$ python3 -q
>>> import numpy as np
>>> from numpy import linalg as LA
>>> np.set_printoptions(suppress=True, linewidth=200)
>>> def tidy(a):
...     return np.round(a, 1) + 0
... 
>>> W0 = np.load("arr.npy")
>>> W0
array([[ 21, -37,   2, -37],
       [-37,  83,  -3,  65],
       [  2,  -3, 117,  68],
       [-37,  65,  68, 109]])
>>> P = np.triu(np.array([[2, 0, -3, -1], [1, -1, 1, 1], [-1, -1, 0, -3], [2, 2, 1, 2]]), 1) + np.eye(4)
>>> out = P @ W0 @ LA.inv(P)
>>> tidy(np.poly(out))
array([      1.,    -330.,   26400., -212982.,       0.])
>>> P @ W0 - W0 @ P
array([[  31.,  -56., -319., -249.],
       [ -35.,   62.,   -9.,   48.],
       [ 111., -195., -195.,   29.],
       [   0.,    0., -176.,  102.]])
>>> LA.matrix_rank(out)
np.int64(3)
>>> np.trace(out), np.trace(W0)
(np.float64(330.0), np.int64(330))
>>> r = LA.matrix_rank(W0)
>>> r
np.int64(3)
>>> N = LA.svd(W0)[2][r:].T
>>> N.shape
(4, 1)
>>> tidy(N[:, 0] / N[np.abs(N[:, 0]).round(6).argmax(), 0])
array([ 1. ,  0. , -0.3,  0.5])
>>> tidy(N @ N.T)
array([[ 0.7,  0. , -0.2,  0.4],
       [ 0. ,  0. ,  0. ,  0. ],
       [-0.2,  0. ,  0.1, -0.1],
       [ 0.4,  0. , -0.1,  0.2]])
>>> tidy(W0 @ N)
array([[0.],
       [0.],
       [0.],
       [0.]])
>>> [int(LA.matrix_rank(np.delete(W0, i, axis=0))) for i in range(4)]
[3, 3, 3, 3]
>>> np.allclose(W0 @ N, 0)
True
>>> tidy(LA.det(2 * W0)), tidy(LA.det(W0))
(np.float64(0.0), np.float64(0.0))
>>> tidy(LA.eigvals(W0))
array([208. , 112.9,   0. ,   9.1])
>>> tidy(np.poly(W0))
array([      1.,    -330.,   26400., -212982.,       0.])
>>> np.einsum("ii->", W0)
np.int64(330)
>>> mat = np.load("mat.npy")
>>> mat
array([[-4, -4, -6,  7],
       [ 7, -4, -4, -6],
       [-6,  7, -4, -4],
       [-4, -6,  7, -4]])
>>> left, sigma, Vh = LA.svd(mat, full_matrices=False)
>>> tidy(Vh @ Vh.T)
array([[1., 0., 0., 0.],
       [0., 1., 0., 0.],
       [0., 0., 1., 0.],
       [0., 0., 0., 1.]])
>>> np.abs(left[:, 0]).round(6).argmax()
np.int64(0)
>>> tidy(left.T @ mat @ Vh.T)
array([[13. ,  0. ,  0. ,  0. ],
       [ 0. , 11.2,  0. ,  0. ],
       [ 0. ,  0. , 11.2,  0. ],
       [ 0. ,  0. ,  0. ,  7. ]])
>>> left.shape, sigma.shape, Vh.shape
((4, 4), (4,), (4, 4))
>>> tidy(left.T @ left)
array([[1., 0., 0., 0.],
       [0., 1., 0., 0.],
       [0., 0., 1., 0.],
       [0., 0., 0., 1.]])
>>> tidy(np.sqrt((sigma ** 2).sum())), tidy(LA.norm(mat))
(np.float64(21.6), np.float64(21.6))
>>> tidy(np.abs(Vh[0]))
array([0.5, 0.5, 0.5, 0.5])
>>> (sigma > 1e-8).sum()
np.int64(4)
>>> tidy(sigma / sigma[0])
array([1. , 0.9, 0.9, 0.5])
>>> sigma = 10 * 0.5 ** np.arange(3)
>>> O, _ = LA.qr(np.array([[0.9, -0.2, 0.2], [-1.5, -0.7, -2.9], [0.8, 0.2, -1.0]]))
>>> rng = np.random.default_rng(1542)
>>> M = rng.normal(size=(15, 3)) * sigma @ O
>>> tidy(M)
array([[ -4.1,   9.4,  -1.9],
       [  4.6,  -2.8,   3. ],
       [  5.9,   4.4,   6.5],
       [  3. ,  -5.6,   1.4],
       [  4.2,   5.2,   1.5],
       [  0.7,   3.2,   6.2],
       [  1.5,  -6.2,   1.7],
       [ -5.4,   5.1,  -0.6],
       [  3.6,   3. ,   0.7],
       [ -9.8,  -4.6,  -1.6],
       [  2.4,  -0.4,   8.1],
       [-14.5, -16.9,  -3. ],
       [ -2.2,   3.5,  -4.5],
       [-16.7, -17.7,  -3.9],
       [ -1.8,  -6. ,  -3.1]])
>>> Xs = M - M.mean(axis=0)
>>> evecs = LA.svd(Xs)[2][:1]
>>> out = Xs - Xs @ evecs.T @ evecs
>>> tidy(np.cov(Xs @ evecs.T, rowvar=False))
np.float64(97.1)
>>> tidy((Xs @ evecs.T).std(axis=0))
array([9.5])
>>> tidy(out.std(axis=0))
array([3.1, 3.2, 3. ])
>>> vec = np.array([0, -2, -3])
>>> y = M @ vec
>>> tidy(LA.pinv(M) @ M)
array([[1., 0., 0.],
       [0., 1., 0.],
       [0., 0., 1.]])
>>> tidy(LA.solve(M.T @ M, M.T @ y))
array([ 0., -2., -3.])
>>> tidy(LA.lstsq(M, y)[0])
array([ 0., -2., -3.])
>>> try:
...     LA.solve(M, y)
... except LA.LinAlgError as e:
...     print(repr(e))
... 
LinAlgError('Last 2 dimensions of the array must be square')
>>> y = y + 0.3 * rng.normal(size=15)
>>> tidy(y)
array([-13.1,  -3.6, -28.4,   6.7, -15. , -25. ,   6.7,  -8.3,  -8.2,  14.2, -23.5,  42.9,   6.5,  47.1,  21.6])
>>> beta, *_ = LA.lstsq(M, y)
>>> tidy(LA.norm(y - M @ beta))
np.float64(0.6)
>>> beta.round()
array([-0., -2., -3.])
>>> [round(float(LA.norm(LA.solve(M.T @ M + lam * np.eye(3), M.T @ y))), 2) for lam in (0, 1, 10, 100)]
[3.62, 3.6, 3.42, 2.52]
>>> out = np.c_[M[:, :1] @ np.array([[3]]), np.array([-2, -4, 0, -4, -1, -5, 1, 3, 3, 2, -2, -5, 4, 5, 0])]
>>> tidy(out)
array([[-12.3,  -2. ],
       [ 13.9,  -4. ],
       [ 17.6,   0. ],
       [  9.1,  -4. ],
       [ 12.6,  -1. ],
       [  2.1,  -5. ],
       [  4.5,   1. ],
       [-16.1,   3. ],
       [ 10.7,   3. ],
       [-29.4,   2. ],
       [  7.1,  -2. ],
       [-43.5,  -5. ],
       [ -6.5,   4. ],
       [-50. ,   5. ],
       [ -5.4,   0. ]])
>>> tidy(LA.lstsq(M, out[:, 0])[0])
array([3., 0., 0.])
>>> LA.matrix_rank(out)
np.int64(2)
>>> LA.matrix_rank(np.c_[M, out])
np.int64(4)
>>> tidy(LA.norm(LA.qr(M)[0].T @ out, axis=0) ** 2 / ((out ** 2).sum(axis=0) + 1e-12))
array([1. , 0.3])
>>> tidy(LA.norm(out - M @ LA.lstsq(M, out)[0], axis=0))
array([ 0. , 10.8])
>>> data = np.load("sample1.npy")
>>> data
array([[-2.7, -2. , -1. , -2. ],
       [-5. , -1.7,  1. ,  1. ],
       [ 5. ,  4. , -4.7, -3. ],
       [-3. , -2. , -1. , -1.7]])
>>> O, Rm = LA.qr(data)
>>> tidy(np.abs(np.diag(Rm)))
array([8.1, 1.7, 3.8, 0.2])
>>> np.allclose(Rm.T @ Rm, data.T @ data)
True
>>> tidy(O @ Rm)
array([[-2.7, -2. , -1. , -2. ],
       [-5. , -1.7,  1. ,  1. ],
       [ 5. ,  4. , -4.7, -3. ],
       [-3. , -2. , -1. , -1.7]])
>>> O.shape, Rm.shape
((4, 4), (4, 4))
>>> tidy(np.trace(O @ O.T))
np.float64(4.0)
>>> r0 = np.array([2, 0, 0, 1])
>>> out = data + np.outer(r0, np.eye(4)[3])
>>> LA.matrix_rank(LA.inv(out) - LA.inv(data), tol=1e-8)
np.int64(1)
>>> left, sigma, Vh = LA.svd(data)
>>> np.argmax(sigma[:-1] / (sigma[1:] + 1e-6)) + 1
np.int64(3)
>>> out = left[:, :3] @ np.diag(sigma[:3]) @ Vh[:3]
>>> tidy(np.abs(data - out).max())
np.float64(0.0)
>>> tidy(LA.norm(data - out, 2)), tidy(sigma[3])
(np.float64(0.1), np.float64(0.1))
>>> tidy(LA.norm(data - out) / LA.norm(data))
np.float64(0.0)
